$ ipython --no-banner

In [1]: import numpy as np

In [2]: np.set_printoptions(precision=2, suppress=True, linewidth=200, sign=" ")

In [3]: rng = np.random.default_rng(8578)

In [4]: idx = rng.integers(0, 3, 3)

In [5]: F = (idx[:, None] == idx) * -1 + np.eye(3)

In [6]: print(F)
[[ 0.  0. -1.]
 [ 0.  0.  0.]
 [-1.  0.  0.]]

In [7]: U, sigma, VT = np.linalg.svd(F)

In [8]: evecs = VT[:(sigma > 1e-8).sum()]

In [9]: x0 = F[2] + 4 * F[0] + rng.integers(2) * np.eye(3)[1]

In [10]: print(x0)
[-1.  1. -4.]

In [11]: print(np.linalg.matrix_rank(np.vstack([F, x0])))
3

In [12]: print(np.allclose(evecs.T @ evecs @ x0, x0))
False

In [13]: vals, evecs = np.linalg.eigh(F)

In [14]: print(np.abs(evecs[:, -1]).round(6).argmax())
0

In [15]: print(vals.sum(), np.trace(F))
0.0 0.0

In [16]: print(np.round(evecs.T @ evecs, 2) + 0)
[[ 1.  0.  0.]
 [ 0.  1.  0.]
 [ 0.  0.  1.]]

In [17]: K = np.array([[-1.5, -1.0, 1.5, -0.1],
    ...:     [-0.5, -0.8, 2.6, 0.5],
    ...:     [1.0, -0.4, 1.1, 0.2],
    ...:     [1.3, 0.2, -0.1, 0.6],
    ...:     [0.0, 0.1, -0.7, -1.1],
    ...:     [-1.4, 0.3, 0.6, 0.9],
    ...:     [1.2, -0.6, 2.1, 0.0],
    ...:     [0.5, 1.4, -0.5, -0.5],
    ...:     [2.1, -0.4, -1.3, 1.6],
    ...:     [-1.1, -2.3, 0.4, -0.1]])

In [18]: K[:, 1] *= 10

In [19]: print(K)
[[ -1.5 -10.    1.5  -0.1]
 [ -0.5  -8.    2.6   0.5]
 [  1.   -4.    1.1   0.2]
 [  1.3   2.   -0.1   0.6]
 [  0.    1.   -0.7  -1.1]
 [ -1.4   3.    0.6   0.9]
 [  1.2  -6.    2.1   0. ]
 [  0.5  14.   -0.5  -0.5]
 [  2.1  -4.   -1.3   1.6]
 [ -1.1 -23.    0.4  -0.1]]

In [20]: gram = np.cov(K, rowvar=False)

In [21]: print(np.argsort(-K.std(axis=0).round(6), kind="stable"))
[ 1  2  0  3]

In [22]: print(np.argwhere(np.triu(np.abs(np.corrcoef(K.T)) > 0.8, 1)))
[]

In [23]: print(np.polyfit(K[:, 0], K[:, 3], 1))
[ 0.18  0.17]

In [24]: print(np.linalg.eigvalsh(gram)[::-1])
[ 94.7    1.82   1.04   0.46]

In [25]: print(gram)
[[ 1.58  3.97 -0.58  0.28]
 [ 3.97 94.28 -4.77 -0.57]
 [-0.58 -4.77  1.59 -0.04]
 [ 0.28 -0.57 -0.04  0.57]]

In [26]: idx = rng.permutation(4)

In [27]: other = gram[:, idx] * rng.choice([-1, 1], 4)

In [28]: print(other)
[[ 3.97  1.58 -0.58  0.28]
 [94.28  3.97 -4.77 -0.57]
 [-4.77 -0.58  1.59 -0.04]
 [-0.57  0.28 -0.04  0.57]]

In [29]: U, _, VT = np.linalg.svd(gram.T @ other)

In [30]: print(np.round(np.linalg.lstsq(gram, other)[0], 2) + 0)
[[ 0.  1.  0.  0.]
 [ 1.  0.  0.  0.]
 [ 0.  0.  1.  0.]
 [ 0.  0.  0.  1.]]

In [31]: basis = K[[5, 2]].astype(float)

In [32]: for _ in range(7):
    ...:     idx = np.linalg.norm(K[:, None] - basis, axis=-1).argmin(axis=1)
    ...:     basis = np.array([K[idx == j].mean(axis=0) for j in range(2)])
    ...: 

In [33]: print(idx)
[ 1  1  1  0  0  0  1  0  1  1]

In [34]: print(basis)
[[ 0.1   5.   -0.17 -0.03]
 [ 0.2  -9.17  1.07  0.35]]

In [35]: print(np.abs(basis[1] - basis[0]).argmax())
1

In [36]: t3 = np.stack([K, -1 * K, K[::-1]])

In [37]: print((t3 @ K.T).shape)
(3, 10, 10)

In [38]: print(np.linalg.norm(t3, axis=(1, 2)))
[ 31.76  31.76  31.76]

In [39]: print(np.linalg.matrix_rank(t3.reshape(3, -1)))
2

In [40]: print(np.linalg.matrix_rank(t3))
[ 4  4  4]

In [41]: cen = K - K.mean(axis=0)

In [42]: U, sigma, VT = np.linalg.svd(cen, full_matrices=False)

In [43]: print(round(float((sigma ** 2).sum() ** 2 / (sigma ** 4).sum()), 2))
1.07

In [44]: print(sigma)
[ 29.19   4.04   3.06   2.04]

In [45]: print(np.abs(VT[0]).argmax())
1

In [46]: print(np.round(cen.mean(axis=0), 2) + 0)
[ 0.  0.  0.  0.]

In [47]: print((np.sign(U[:, 0]) == np.sign(U[0, 0])).astype(int))
[ 1  1  1  0  0  0  1  0  1  1]

In [48]: print(np.linalg.matrix_rank(cen))
4

In [49]: print(np.round(sigma ** 2 / (sigma ** 2).sum(), 2) + 0)
[ 0.97  0.02  0.01  0.  ]

In [50]: print(np.abs(U[:, 0]).argmax())
9

In [51]: print(np.abs(VT[-1]))
[ 0.33  0.02  0.06  0.94]

In [52]: mat = np.vander(np.arange(10) - 1, 4, increasing=True)

In [53]: print(mat)
[[  1  -1   1  -1]
 [  1   0   0   0]
 [  1   1   1   1]
 [  1   2   4   8]
 [  1   3   9  27]
 [  1   4  16  64]
 [  1   5  25 125]
 [  1   6  36 216]
 [  1   7  49 343]
 [  1   8  64 512]]

In [54]: # column 3 is much longer than the rest

In [55]: U, sigma, VT = np.linalg.svd(mat)

In [56]: print(sigma)
[ 675.04   16.2     1.92    1.75]

In [57]: print(np.argmax(sigma[:-1] / (sigma[1:] + 1e-6)) + 1)
1

In [58]: other = U[:, :1] @ np.diag(sigma[:1]) @ VT[:1]

In [59]: print(np.linalg.matrix_rank(mat, rtol=0.05))
1

In [60]: print(np.linalg.matrix_rank(other))
1

In [61]: other = np.c_[mat[:, :3] @ np.array([[-1, 0, -2], [2, 1, -1], [2, 1, 0]]), np.array([7, 9, -3, 5, -9, -3, -4, -1, 2, -2])]

In [62]: print(other)
[[ -1   0  -1   7]
 [ -1   0  -2   9]
 [  3   2  -3  -3]
 [ 11   6  -4   5]
 [ 23  12  -5  -9]
 [ 39  20  -6  -3]
 [ 59  30  -7  -4]
 [ 83  42  -8  -1]
 [111  56  -9   2]
 [143  72 -10  -2]]

In [63]: print(np.linalg.matrix_rank(np.c_[mat, other]))
5

In [64]: print(np.round(np.linalg.norm(other - mat @ np.linalg.lstsq(mat, other)[0], axis=0), 2) + 0)
[  0.     0.     0.    11.79]

In [65]: print(np.round(np.linalg.lstsq(mat, other[:, 0])[0], 2) + 0)
[-1.  2.  2.  0.]

In [66]: other = mat / np.sqrt((mat ** 2).mean(axis=1, keepdims=True))

In [67]: print(np.linalg.matrix_rank(mat - mat.mean(axis=1, keepdims=True)))
3

In [68]: print(np.linalg.matrix_rank(other) == np.linalg.matrix_rank(mat))
True

In [69]: print(other[4])
[ 0.07  0.21  0.63  1.89]

In [70]: W0 = np.loadtxt("layer19.csv", delimiter=",")

In [71]: print(W0)
[[40.18  0.03 39.39  1.41 -0.97]
 [40.67 -0.17 39.74 -0.35 -0.19]
 [39.67  0.49 39.25 -2.31  0.67]
 [40.09 -0.14 40.59 -0.67  0.03]
 [40.94 -1.26 40.88 -0.71 -0.24]
 [38.64  0.58 41.4  -0.58  0.43]
 [39.49  0.54 40.14 -0.34 -1.42]
 [41.08 -1.65 40.3  -1.2   0.24]
 [41.28  0.59 39.15  0.2   0.74]
 [41.12  0.65 39.54 -0.45  0.61]
 [39.77  1.09 37.65  0.91 -0.99]
 [40.11  0.91 41.    2.29  1.44]
 [39.68 -1.64 39.63  1.45 -0.53]
 [39.75  0.71 41.08 -1.01  0.23]
 [39.51  0.38 40.32  1.6  -0.2 ]
 [41.1  -0.68 40.59 -1.71  0.53]
 [37.89  0.68 39.63 -1.58 -1.42]
 [42.06 -0.14 40.14  0.78  0.41]
 [41.26  0.52 39.53  1.83  0.28]
 [39.92 -0.11 39.84 -1.24 -0.23]
 [40.41 -0.7  39.29 -0.41  1.72]
 [39.85 -0.92 39.94 -0.85  1.02]
 [39.28 -0.79 39.7  -1.21 -2.42]
 [39.95 -2.28 39.49 -0.83 -0.1 ]
 [38.46  2.33 41.37 -1.4   1.85]
 [38.88 -0.27 40.16  1.68  0.38]
 [41.12 -0.39 39.95  1.31  0.63]
 [38.74  0.06 40.4   0.88 -0.24]
 [38.67  1.2  40.51  1.02 -0.45]
 [40.05 -0.6  38.95 -0.63  0.97]
 [40.48  0.62 40.15 -0.94  0.53]
 [39.83 -0.11 39.82 -0.84 -1.33]
 [40.39 -1.44 40.64 -0.57  0.46]
 [40.88  1.98 40.59 -0.63  0.21]
 [39.75  1.89 39.85 -0.29 -1.14]
 [38.42  0.24 41.4   1.4   0.51]]

In [72]: other = np.c_[W0[:, :1] @ np.array([[-5]]), np.array([0, 1, 2, -2, -2, 0, 2, 0, 0, -2, -1, 2, 1, 2, -2, 2, -1, 1, -1, -1, 1, -2, 2, 2, 0, 2, -1, 2, 2, -1, 1, 0, -1, 1, 1, -1])]

In [73]: print(other)
[[-200.9     0.  ]
 [-203.35    1.  ]
 [-198.35    2.  ]
 [-200.45   -2.  ]
 [-204.7    -2.  ]
 [-193.2     0.  ]
 [-197.45    2.  ]
 [-205.4     0.  ]
 [-206.4     0.  ]
 [-205.6    -2.  ]
 [-198.85   -1.  ]
 [-200.55    2.  ]
 [-198.4     1.  ]
 [-198.75    2.  ]
 [-197.55   -2.  ]
 [-205.5     2.  ]
 [-189.45   -1.  ]
 [-210.3     1.  ]
 [-206.3    -1.  ]
 [-199.6    -1.  ]
 [-202.05    1.  ]
 [-199.25   -2.  ]
 [-196.4     2.  ]
 [-199.75    2.  ]
 [-192.3     0.  ]
 [-194.4     2.  ]
 [-205.6    -1.  ]
 [-193.7     2.  ]
 [-193.35    2.  ]
 [-200.25   -1.  ]
 [-202.4     1.  ]
 [-199.15    0.  ]
 [-201.95   -1.  ]
 [-204.4     1.  ]
 [-198.75    1.  ]
 [-192.1    -1.  ]]

In [74]: print(np.linalg.matrix_rank(other))
2

In [75]: other = np.array([[-3, 1, -2],
    ...:     [3, 3, 2],
    ...:     [-3, -2, 2],
    ...:     [3, 0, -2],
    ...:     [-3, 1, 1],
    ...:     [1, -3, -1],
    ...:     [0, 3, -3],
    ...:     [-3, 3, -3],
    ...:     [-2, -1, -2]])

In [76]: basis = np.array([[1, 1, 2, 1, -1], [-1, 1, -2, 1, 0], [2, -1, -2, 2, -1]])

In [77]: X = other @ basis + 0.05 * rng.normal(size=(9, 5))

In [78]: print(X.round(2) + 0)
[[ -7.94   0.05  -4.05  -6.01   4.9 ]
 [  3.94   4.08  -4.04  10.03  -4.95]
 [  2.98  -6.99  -6.01  -0.99   1.06]
 [ -1.03   5.03  10.11  -1.05  -1.01]
 [ -2.11  -3.02 -10.03   0.     2.05]
 [  2.04  -1.02  10.01  -4.03   0.12]
 [ -9.03   5.98   0.04  -3.02   3.08]
 [-12.02   3.1   -6.12  -6.01   5.88]
 [ -5.07  -0.97   2.01  -6.99   3.99]]

In [79]: print(np.argsort(-np.linalg.norm(X, axis=0).round(6), kind="stable")[:3])
[ 2  0  3]

In [80]: print(np.linalg.matrix_rank(X, rtol=0.1))
3

In [81]: print(round(np.log10(np.linalg.cond(X))))
2

In [82]: print(round(float(np.linalg.norm(X, 2) / np.linalg.norm(X)), 2))
0.71

In [83]: feats = np.load("data.npy")

In [84]: print(feats)
[[-4  0  0 -5 -1]
 [ 3 -3  0 -3 -1]
 [-2  2 -1 -1 -1]
 [-2 -4 -5 -2  2]
 [ 3 -3  0 -3 -1]
 [-1 -3  0 -8 -2]
 [ 3  0  2  1  0]
 [-1 -3  0 -8 -2]
 [ 0  0  0  0  0]
 [ 0  0  0  0  0]
 [ 1  3  4 -1 -2]
 [ 0  0  0  0  0]
 [ 1 -1 -1 -4 -2]]

In [85]: other = np.c_[feats[:, :3] @ np.array([[-2, 0, 2], [2, 0, 0], [2, -2, 2]]), np.array([1, 1, 2, 1, 2, 2, 0, 0, 2, 0, 1, 3, 0])]

In [86]: print(other)
[[  8   0  -8   1]
 [-12   0   6   1]
 [  6   2  -6   2]
 [-14  10 -14   1]
 [-12   0   6   2]
 [ -4   0  -2   2]
 [ -2  -4  10   0]
 [ -4   0  -2   0]
 [  0   0   0   2]
 [  0   0   0   0]
 [ 12  -8  10   1]
 [  0   0   0   3]
 [ -6   2   0   0]]

In [87]: print(np.linalg.matrix_rank(np.c_[feats, other]))
6

In [88]: print(np.linalg.norm(np.linalg.qr(feats)[0].T @ other, axis=0) ** 2 / ((other ** 2).sum(axis=0) + 1e-12))
[ 1.    1.    1.    0.27]

In [89]: print(np.round(np.linalg.norm(other - feats @ np.linalg.lstsq(feats, other)[0], axis=0), 2) + 0)
[ 0.    0.    0.    4.59]

In [90]: print(np.round(np.linalg.lstsq(feats, other[:, 0])[0], 2) + 0)
[-2.  2.  2.  0.  0.]
